In [1]: import numpy as np

In [2]: np.set_printoptions(precision=2, suppress=True, linewidth=140, sign=" ")

In [3]: data = np.loadtxt("mat.csv", delimiter=",")

In [4]: data
Out[4]: 
array([[-0.3 , -0.09,  0.95],
       [-0.69, -0.66, -0.29],
       [ 0.65, -0.75,  0.14]])

In [5]: vec = np.array([1, -2, -2])

In [6]: np.sign((data @ vec).round(6))
Out[6]: array([-1.,  1.,  1.])

In [7]: (data * vec).sum(axis=1)
Out[7]: array([-2.01,  1.2 ,  1.87])

In [8]: data @ np.ones(3)
Out[8]: array([ 0.55, -1.64,  0.04])

In [9]: q, vecs = np.linalg.qr(data[:, :2])[0], np.linalg.qr(data[:, 2:])[0]

In [10]: sig = np.linalg.svd(q.T @ vecs, compute_uv=False)

In [11]: np.degrees(np.arccos(sig.clip(0, 1)))
Out[11]: array([ 90.])

In [12]: round(float(np.linalg.norm(q @ q.T - vecs @ vecs.T, 2)), 2)
Out[12]: 1.0

In [13]: rng = np.random.default_rng(259718)

In [14]: idx = rng.permutation(3)

In [15]: idx
Out[15]: array([ 2,  1,  0])

In [16]: A2 = data[idx][:, idx]

In [17]: round(float(np.trace(A2)), 2)
Out[17]: -0.83

In [18]: np.round(np.linalg.det(A2), 2), round(float(np.linalg.det(data[idx])), 2)
Out[18]: (np.float64(1.0), -1.0)

In [19]: np.diag(A2)
Out[19]: array([ 0.14, -0.66, -0.3 ])

In [20]: vec = np.array([4, 0, 0])

In [21]: y = data @ vec

In [22]: y
Out[22]: array([-1.22, -2.78,  2.61])

In [23]: np.round(np.linalg.solve(data, y + data[:, 2]), 2) + 0
Out[23]: array([ 4.,  0.,  1.])

In [24]: np.round(np.linalg.solve(data, y), 2) + 0
Out[24]: array([ 4.,  0.,  0.])

In [25]: W0 = np.load("out10.npy")

In [26]: W0
Out[26]: 
array([[ 0,  0,  0,  1,  0],
       [ 0,  0,  0,  0,  1],
       [ 0,  0,  0,  1,  0],
       [ 1,  0,  1,  0,  0],
       [ 0,  1,  0,  0,  0]])

In [27]: idx = rng.permutation(5)

In [28]: idx
Out[28]: array([ 1,  2,  0,  4,  3])

In [29]: A2 = W0[idx][:, idx]

In [30]: np.round(np.linalg.det(A2), 2), np.round(np.linalg.det(W0[idx]), 2)
Out[30]: (np.float64(0.0), np.float64(0.0))

In [31]: np.round(np.sort(np.abs(np.linalg.eigvals(A2))), 2) + 0
Out[31]: array([ 0.  ,  1.  ,  1.  ,  1.41,  1.41])

In [32]: np.allclose(A2, W0)
Out[32]: False

In [33]: A2 = np.array([[-9, -8, -7, 7, 1],
    ...:     [5, 4, -1, -3, -6],
    ...:     [2, -4, 5, -1, 6],
    ...:     [7, 6, 8, 4, 7],
    ...:     [-4, -5, 7, -4, -8]])

In [34]: X = A2 - A2.T

In [35]: X
Out[35]: 
array([[  0, -13,  -9,   0,   5],
       [ 13,   0,   3,  -9,  -1],
       [  9,  -3,   0,  -9,  -1],
       [  0,   9,   9,   0,  11],
       [ -5,   1,   1, -11,   0]])

In [36]: left, sig, Vh = np.linalg.svd(X)

In [37]: vecs = Vh[:(sig > 1e-8).sum()]

In [38]: vec = X[0] + 5 * X[2] + rng.integers(2) * np.eye(5)[4]

In [39]: vec
Out[39]: array([ 45., -28.,  -9., -45.,   1.])

In [40]: round(np.linalg.norm(vec - vecs.T @ vecs @ vec), 2)
Out[40]: np.float64(0.15)

In [41]: np.diag(vecs.T @ vecs)
Out[41]: array([ 0.98,  0.65,  0.4 ,  0.99,  0.98])

In [42]: vec = np.array([1, 0, -1, -3, 1])

In [43]: np.einsum("ij,j->i", X, vec)
Out[43]: array([ 14,  36,  35,   2,  27])

In [44]: X @ vec
Out[44]: array([ 14,  36,  35,   2,  27])

In [45]: X @ (2 * vec)
Out[45]: array([ 28,  72,  70,   4,  54])

In [46]: idx = rng.permutation(5)

In [47]: idx
Out[47]: array([ 4,  3,  1,  2,  0])

In [48]: A2 = X[idx][:, idx]

In [49]: np.diag(A2)
Out[49]: array([ 0,  0,  0,  0,  0])

In [50]: np.round(np.sort(np.abs(np.linalg.eigvals(A2))), 2) + 0
Out[50]: array([  0.  ,  11.65,  11.65,  20.81,  20.81])

In [51]: J = np.load("sample1.npy")

In [52]: J
Out[52]: 
array([[ 4.,  2.],
       [ 0.,  2.]])

In [53]: np.linalg.svd(data, compute_uv=False)
Out[53]: array([ 1.,  1.,  1.])

In [54]: np.sort(np.abs(np.linalg.eigvals(J)))
Out[54]: array([ 2.,  4.])

In [55]: round(np.linalg.det(J), 2)
Out[55]: np.float64(8.0)

In [56]: np.linalg.matrix_power(J, 4)
Out[56]: 
array([[ 256.,  240.],
       [   0.,   16.]])

In [57]: J @ J
Out[57]: 
array([[ 16.,  12.],
       [  0.,   4.]])

In [58]: np.round(np.abs(np.linalg.eigvals(J)).max(), 2)
Out[58]: np.float64(4.0)

In [59]: (J + J.T) / 2
Out[59]: 
array([[ 4.,  1.],
       [ 1.,  2.]])

In [60]: np.trace(J)
Out[60]: np.float64(6.0)

In [61]: (J - J.T) / 2
Out[61]: 
array([[ 0.,  1.],
       [-1.,  0.]])

In [62]: f = np.array([2, 0, 0])

In [63]: np.correlate(J[0], J[1], "full")
Out[63]: array([ 8.,  4.,  0.])

In [64]: np.convolve(J[0], f)
Out[64]: array([ 8.,  4.,  0.,  0.])

In [65]: np.array([np.convolve(row, f, "same") for row in J])
Out[65]: 
array([[ 8.,  4.,  0.],
       [ 0.,  4.,  0.]])

In [66]: E = np.array([[-13.57, 0.2, 3.89],
    ...:     [-7.41, -14.46, -8.1],
    ...:     [-2.41, -9.07, -3.04],
    ...:     [-1.83, -8.26, 1.16],
    ...:     [-16.91, 0.28, 5.37],
    ...:     [-0.19, -10.0, -0.4],
    ...:     [-0.7, -8.64, 0.39],
    ...:     [-0.62, -7.81, -0.9],
    ...:     [0.21, -7.98, -1.78],
    ...:     [-6.01, -15.79, -6.18],
    ...:     [-7.49, -15.77, -7.33],
    ...:     [-5.58, -13.35, -5.64]])

In [67]: Ac = (E - E.mean(axis=0)) / E.std(axis=0)

In [68]: Ac.std(axis=0)
Out[68]: array([ 1.,  1.,  1.])

In [69]: coef = np.linalg.lstsq(np.delete(Ac, 0, axis=1), Ac[:, 0])[0]

In [70]: coef
Out[70]: array([-1.55,  1.18])

In [71]: round(float(1 - np.var(Ac[:, 0] - np.delete(Ac, 0, axis=1) @ coef)), 2)
Out[71]: 0.35

In [72]: vec = np.array([1, -2, 1])

In [73]: y = E @ vec

In [74]: np.linalg.lstsq(E, y)[0]
Out[74]: array([ 1., -2.,  1.])

In [75]: np.round(np.linalg.pinv(E) @ E, 2) + 0
Out[75]: 
array([[ 1.,  0.,  0.],
       [ 0.,  1.,  0.],
       [ 0.,  0.,  1.]])

In [76]: np.linalg.solve(E.T @ E, E.T @ y)
Out[76]: array([ 1., -2.,  1.])

In [77]: y = y + 0.1 * rng.normal(size=12)

In [78]: y
Out[78]: array([-10.28,  13.26,  12.63,  15.77, -12.13,  19.57,  16.87,  14.06,  14.32,  19.41,  16.63,  15.43])

In [79]: coef, *_ = np.linalg.lstsq(E, y)

In [80]: np.round(E.T @ (y - E @ coef), 2) + 0
Out[80]: array([ 0.,  0.,  0.])

In [81]: [round(float(np.linalg.norm(np.linalg.solve(E.T @ E + lam * np.eye(3), E.T @ y))), 2) for lam in (0, 1, 10, 100)]
Out[81]: [2.45, 2.43, 2.25, 1.57]

In [82]: mat = np.loadtxt("block3.csv", delimiter=",")

In [83]: mat
Out[83]: 
array([[ 0.,  0.,  4.],
       [ 1.,  2.,  0.],
       [ 0.,  0.,  6.],
       [ 0.,  1.,  0.],
       [ 0.,  0.,  0.],
       [ 0.,  0.,  1.],
       [ 2.,  2.,  0.],
       [ 0.,  0.,  5.],
       [ 0.,  0.,  0.],
       [ 0.,  0.,  0.],
       [ 0.,  1.,  0.],
       [ 0.,  0.,  2.],
       [ 0.,  0.,  3.],
       [ 0.,  0.,  0.],
       [ 0.,  0.,  1.],
       [ 0.,  0.,  1.],
       [ 0.,  0.,  3.],
       [ 1.,  1.,  0.],
       [ 0.,  0.,  4.],
       [ 0.,  0.,  2.],
       [ 0.,  1.,  0.]])

In [84]: D = np.linalg.norm(mat[:, None] - mat[None], axis=-1)

In [85]: D.shape
Out[85]: (21, 21)

In [86]: np.unravel_index(D.round(6).argmax(), D.shape)
Out[86]: (np.int64(2), np.int64(6))

In [87]: np.flatnonzero(D[15] < D.mean() / 2)
Out[87]: array([  4,   5,   8,   9,  11,  13,  14,  15,  19])
